In [1]: import numpy as np

In [2]: from numpy import linalg as LA

In [3]: np.set_printoptions(precision=2, suppress=True, linewidth=140, floatmode="fixed")

In [4]: def tidy(a):
   ...:     return np.round(a, 2) + 0
   ...: 

In [5]: arr = np.array([[-0.2, -0.1, 0.8, 1.6, -0.4, 0.2],
   ...:     [1.4, -0.4, 1.0, 0.4, 0.1, 2.2],
   ...:     [-1.1, 0.3, 0.2, -0.7, 1.4, -0.4],
   ...:     [-0.4, 1.1, 0.4, 2.0, -0.2, 0.2],
   ...:     [-1.1, -0.6, 0.2, 0.7, 0.8, 0.0],
   ...:     [0.8, 0.1, -1.2, 0.3, -1.5, 1.6],
   ...:     [0.0, 1.8, -1.6, -1.0, 0.6, 1.5],
   ...:     [0.2, -1.7, -0.5, -2.0, 1.1, 0.1],
   ...:     [-0.1, 1.6, -1.4, -0.6, -0.8, 0.9],
   ...:     [0.6, -0.9, -1.2, -0.2, 0.5, 2.6],
   ...:     [0.3, 0.6, -1.4, 0.2, -1.3, 1.4],
   ...:     [-1.7, -1.3, -0.2, -0.2, 0.4, 1.7]])

In [6]: arr[:, 1] *= 20

In [7]: arr
Out[7]: 
array([[ -0.20,  -2.00,   0.80,   1.60,  -0.40,   0.20],
       [  1.40,  -8.00,   1.00,   0.40,   0.10,   2.20],
       [ -1.10,   6.00,   0.20,  -0.70,   1.40,  -0.40],
       [ -0.40,  22.00,   0.40,   2.00,  -0.20,   0.20],
       [ -1.10, -12.00,   0.20,   0.70,   0.80,   0.00],
       [  0.80,   2.00,  -1.20,   0.30,  -1.50,   1.60],
       [  0.00,  36.00,  -1.60,  -1.00,   0.60,   1.50],
       [  0.20, -34.00,  -0.50,  -2.00,   1.10,   0.10],
       [ -0.10,  32.00,  -1.40,  -0.60,  -0.80,   0.90],
       [  0.60, -18.00,  -1.20,  -0.20,   0.50,   2.60],
       [  0.30,  12.00,  -1.40,   0.20,  -1.30,   1.40],
       [ -1.70, -26.00,  -0.20,  -0.20,   0.40,   1.70]])

In [8]: Z = arr[[2, 0]].astype(float)

In [9]: for _ in range(3):
   ...:     lab = LA.norm(arr[:, None] - Z, axis=-1).argmin(axis=1)
   ...:     Z = np.array([arr[lab == j].mean(axis=0) for j in range(2)])
   ...: 

In [10]: lab
Out[10]: array([1, 1, 0, 0, 1, 1, 0, 1, 0, 1, 0, 1])

In [11]: tidy(Z[1] - Z[0])
Out[11]: array([  0.26, -35.60,   0.60,   0.11,   0.20,   0.48])

In [12]: np.bincount(lab)
Out[12]: array([5, 7])

In [13]: def softmax(z):
    ...:     e = np.exp(z - z.max(axis=-1, keepdims=True))
    ...:     return e / e.sum(axis=-1, keepdims=True)
    ...: 

In [14]: tidy(softmax(10 * arr[11]))
Out[14]: array([0.00, 0.00, 0.00, 0.00, 0.00, 1.00])

In [15]: scores = arr @ arr.T / np.sqrt(6)

In [16]: tidy(softmax(scores + np.triu(np.full(scores.shape, -np.inf), 1)))
Out[16]: 
array([[1.00, 0.00, 0.00, 0.00, 0.00, 0.00, 0.00, 0.00, 0.00, 0.00, 0.00, 0.00],
       [0.00, 1.00, 0.00, 0.00, 0.00, 0.00, 0.00, 0.00, 0.00, 0.00, 0.00, 0.00],
       [0.00, 0.00, 1.00, 0.00, 0.00, 0.00, 0.00, 0.00, 0.00, 0.00, 0.00, 0.00],
       [0.00, 0.00, 0.00, 1.00, 0.00, 0.00, 0.00, 0.00, 0.00, 0.00, 0.00, 0.00],
       [0.00, 0.00, 0.00, 0.00, 1.00, 0.00, 0.00, 0.00, 0.00, 0.00, 0.00, 0.00],
       [0.00, 0.00, 0.00, 1.00, 0.00, 0.00, 0.00, 0.00, 0.00, 0.00, 0.00, 0.00],
       [0.00, 0.00, 0.00, 0.00, 0.00, 0.00, 1.00, 0.00, 0.00, 0.00, 0.00, 0.00],
       [0.00, 0.00, 0.00, 0.00, 0.00, 0.00, 0.00, 1.00, 0.00, 0.00, 0.00, 0.00],
       [0.00, 0.00, 0.00, 0.00, 0.00, 0.00, 1.00, 0.00, 0.00, 0.00, 0.00, 0.00],
       [0.00, 0.00, 0.00, 0.00, 0.00, 0.00, 0.00, 1.00, 0.00, 0.00, 0.00, 0.00],
       [0.00, 0.00, 0.00, 0.00, 0.00, 0.00, 1.00, 0.00, 0.00, 0.00, 0.00, 0.00],
       [0.00, 0.00, 0.00, 0.00, 0.00, 0.00, 0.00, 1.00, 0.00, 0.00, 0.00, 0.00]])

In [17]: softmax(scores)[11] @ arr
Out[17]: array([  0.20, -34.00,  -0.50,  -2.00,   1.10,   0.10])

In [18]: tidy(softmax(scores))
Out[18]: 
array([[0.00, 0.00, 0.00, 0.00, 0.00, 0.00, 0.00, 0.99, 0.00, 0.00, 0.00, 0.01],
       [0.00, 0.00, 0.00, 0.00, 0.00, 0.00, 0.00, 1.00, 0.00, 0.00, 0.00, 0.00],
       [0.00, 0.00, 0.00, 0.00, 0.00, 0.00, 1.00, 0.00, 0.00, 0.00, 0.00, 0.00],
       [0.00, 0.00, 0.00, 0.00, 0.00, 0.00, 1.00, 0.00, 0.00, 0.00, 0.00, 0.00],
       [0.00, 0.00, 0.00, 0.00, 0.00, 0.00, 0.00, 1.00, 0.00, 0.00, 0.00, 0.00],
       [0.00, 0.00, 0.00, 0.00, 0.00, 0.00, 0.95, 0.00, 0.05, 0.00, 0.00, 0.00],
       [0.00, 0.00, 0.00, 0.00, 0.00, 0.00, 1.00, 0.00, 0.00, 0.00, 0.00, 0.00],
       [0.00, 0.00, 0.00, 0.00, 0.00, 0.00, 0.00, 1.00, 0.00, 0.00, 0.00, 0.00],
       [0.00, 0.00, 0.00, 0.00, 0.00, 0.00, 1.00, 0.00, 0.00, 0.00, 0.00, 0.00],
       [0.00, 0.00, 0.00, 0.00, 0.00, 0.00, 0.00, 1.00, 0.00, 0.00, 0.00, 0.00],
       [0.00, 0.00, 0.00, 0.00, 0.00, 0.00, 1.00, 0.00, 0.00, 0.00, 0.00, 0.00],
       [0.00, 0.00, 0.00, 0.00, 0.00, 0.00, 0.00, 1.00, 0.00, 0.00, 0.00, 0.00]])

In [19]: G = np.cov(arr, rowvar=False)

In [20]: tidy(np.corrcoef(arr[:, 0], arr[:, 4])[0, 1])
Out[20]: np.float64(-0.42)

In [21]: np.argwhere(np.triu(np.abs(np.corrcoef(arr.T)) > 0.8, 1))
Out[21]: array([], shape=(0, 2), dtype=int64)

In [22]: tidy(arr.std(axis=0))
Out[22]: array([ 0.84, 21.11,  0.89,  1.05,  0.88,  0.93])

In [23]: tidy(LA.eigvalsh(G)[::-1])
Out[23]: array([486.43,   1.80,   1.54,   0.52,   0.40,   0.10])

In [24]: Xc = (arr - arr.mean(axis=0)) / arr.std(axis=0)

In [25]: np.argwhere(np.abs(Xc) > 2)
Out[25]: array([], shape=(0, 2), dtype=int64)

In [26]: beta = LA.lstsq(np.delete(Xc, 0, axis=1), Xc[:, 0])[0]

In [27]: tidy(beta)
Out[27]: array([ 0.18,  0.54, -0.54, -0.58,  0.53])

In [28]: r0 = np.array([1, -2, 2, 2, 2, 0, 1, 0, -3, -3, 0]) + 0.5

In [29]: A = np.outer(r0, r0) / (r0 @ r0)

In [30]: tidy(A)
Out[30]: 
array([[ 0.06, -0.06,  0.10,  0.10,  0.10,  0.02,  0.06,  0.02, -0.10, -0.10,  0.02],
       [-0.06,  0.06, -0.10, -0.10, -0.10, -0.02, -0.06, -0.02,  0.10,  0.10, -0.02],
       [ 0.10, -0.10,  0.16,  0.16,  0.16,  0.03,  0.10,  0.03, -0.16, -0.16,  0.03],
       [ 0.10, -0.10,  0.16,  0.16,  0.16,  0.03,  0.10,  0.03, -0.16, -0.16,  0.03],
       [ 0.10, -0.10,  0.16,  0.16,  0.16,  0.03,  0.10,  0.03, -0.16, -0.16,  0.03],
       [ 0.02, -0.02,  0.03,  0.03,  0.03,  0.01,  0.02,  0.01, -0.03, -0.03,  0.01],
       [ 0.06, -0.06,  0.10,  0.10,  0.10,  0.02,  0.06,  0.02, -0.10, -0.10,  0.02],
       [ 0.02, -0.02,  0.03,  0.03,  0.03,  0.01,  0.02,  0.01, -0.03, -0.03,  0.01],
       [-0.10,  0.10, -0.16, -0.16, -0.16, -0.03, -0.10, -0.03,  0.16,  0.16, -0.03],
       [-0.10,  0.10, -0.16, -0.16, -0.16, -0.03, -0.10, -0.03,  0.16,  0.16, -0.03],
       [ 0.02, -0.02,  0.03,  0.03,  0.03,  0.01,  0.02,  0.01, -0.03, -0.03,  0.01]])

In [31]: # equal to its transpose

In [32]: U, sig, Vh = LA.svd(A)

In [33]: tidy(sig)
Out[33]: array([1.00, 0.00, 0.00, 0.00, 0.00, 0.00, 0.00, 0.00, 0.00, 0.00, 0.00])

In [34]: Y = U[:, :1] @ np.diag(sig[:1]) @ Vh[:1]

In [35]: LA.matrix_rank(A, rtol=0.05)
Out[35]: np.int64(1)

In [36]: tidy(LA.norm(A - Y, 2)), tidy(sig[1])
Out[36]: (np.float64(0.0), np.float64(0.0))

In [37]: tidy(Y)
Out[37]: 
array([[ 0.06, -0.06,  0.10,  0.10,  0.10,  0.02,  0.06,  0.02, -0.10, -0.10,  0.02],
       [-0.06,  0.06, -0.10, -0.10, -0.10, -0.02, -0.06, -0.02,  0.10,  0.10, -0.02],
       [ 0.10, -0.10,  0.16,  0.16,  0.16,  0.03,  0.10,  0.03, -0.16, -0.16,  0.03],
       [ 0.10, -0.10,  0.16,  0.16,  0.16,  0.03,  0.10,  0.03, -0.16, -0.16,  0.03],
       [ 0.10, -0.10,  0.16,  0.16,  0.16,  0.03,  0.10,  0.03, -0.16, -0.16,  0.03],
       [ 0.02, -0.02,  0.03,  0.03,  0.03,  0.01,  0.02,  0.01, -0.03, -0.03,  0.01],
       [ 0.06, -0.06,  0.10,  0.10,  0.10,  0.02,  0.06,  0.02, -0.10, -0.10,  0.02],
       [ 0.02, -0.02,  0.03,  0.03,  0.03,  0.01,  0.02,  0.01, -0.03, -0.03,  0.01],
       [-0.10,  0.10, -0.16, -0.16, -0.16, -0.03, -0.10, -0.03,  0.16,  0.16, -0.03],
       [-0.10,  0.10, -0.16, -0.16, -0.16, -0.03, -0.10, -0.03,  0.16,  0.16, -0.03],
       [ 0.02, -0.02,  0.03,  0.03,  0.03,  0.01,  0.02,  0.01, -0.03, -0.03,  0.01]])

In [38]: tidy((A + A.T) / 2)
Out[38]: 
array([[ 0.06, -0.06,  0.10,  0.10,  0.10,  0.02,  0.06,  0.02, -0.10, -0.10,  0.02],
       [-0.06,  0.06, -0.10, -0.10, -0.10, -0.02, -0.06, -0.02,  0.10,  0.10, -0.02],
       [ 0.10, -0.10,  0.16,  0.16,  0.16,  0.03,  0.10,  0.03, -0.16, -0.16,  0.03],
       [ 0.10, -0.10,  0.16,  0.16,  0.16,  0.03,  0.10,  0.03, -0.16, -0.16,  0.03],
       [ 0.10, -0.10,  0.16,  0.16,  0.16,  0.03,  0.10,  0.03, -0.16, -0.16,  0.03],
       [ 0.02, -0.02,  0.03,  0.03,  0.03,  0.01,  0.02,  0.01, -0.03, -0.03,  0.01],
       [ 0.06, -0.06,  0.10,  0.10,  0.10,  0.02,  0.06,  0.02, -0.10, -0.10,  0.02],
       [ 0.02, -0.02,  0.03,  0.03,  0.03,  0.01,  0.02,  0.01, -0.03, -0.03,  0.01],
       [-0.10,  0.10, -0.16, -0.16, -0.16, -0.03, -0.10, -0.03,  0.16,  0.16, -0.03],
       [-0.10,  0.10, -0.16, -0.16, -0.16, -0.03, -0.10, -0.03,  0.16,  0.16, -0.03],
       [ 0.02, -0.02,  0.03,  0.03,  0.03,  0.01,  0.02,  0.01, -0.03, -0.03,  0.01]])

In [39]: tidy(np.sort(np.abs(LA.eigvals(A))))
Out[39]: array([0.00, 0.00, 0.00, 0.00, 0.00, 0.00, 0.00, 0.00, 0.00, 0.00, 1.00])

In [40]: tidy(np.trace(A))
Out[40]: np.float64(1.0)

In [41]: np.allclose(A, A.T)
Out[41]: True

In [42]: tidy(np.abs(LA.eigvals(A)).max())
Out[42]: np.float64(1.0)

In [43]: tidy(LA.matrix_power(A, 2))
Out[43]: 
array([[ 0.06, -0.06,  0.10,  0.10,  0.10,  0.02,  0.06,  0.02, -0.10, -0.10,  0.02],
       [-0.06,  0.06, -0.10, -0.10, -0.10, -0.02, -0.06, -0.02,  0.10,  0.10, -0.02],
       [ 0.10, -0.10,  0.16,  0.16,  0.16,  0.03,  0.10,  0.03, -0.16, -0.16,  0.03],
       [ 0.10, -0.10,  0.16,  0.16,  0.16,  0.03,  0.10,  0.03, -0.16, -0.16,  0.03],
       [ 0.10, -0.10,  0.16,  0.16,  0.16,  0.03,  0.10,  0.03, -0.16, -0.16,  0.03],
       [ 0.02, -0.02,  0.03,  0.03,  0.03,  0.01,  0.02,  0.01, -0.03, -0.03,  0.01],
       [ 0.06, -0.06,  0.10,  0.10,  0.10,  0.02,  0.06,  0.02, -0.10, -0.10,  0.02],
       [ 0.02, -0.02,  0.03,  0.03,  0.03,  0.01,  0.02,  0.01, -0.03, -0.03,  0.01],
       [-0.10,  0.10, -0.16, -0.16, -0.16, -0.03, -0.10, -0.03,  0.16,  0.16, -0.03],
       [-0.10,  0.10, -0.16, -0.16, -0.16, -0.03, -0.10, -0.03,  0.16,  0.16, -0.03],
       [ 0.02, -0.02,  0.03,  0.03,  0.03,  0.01,  0.02,  0.01, -0.03, -0.03,  0.01]])
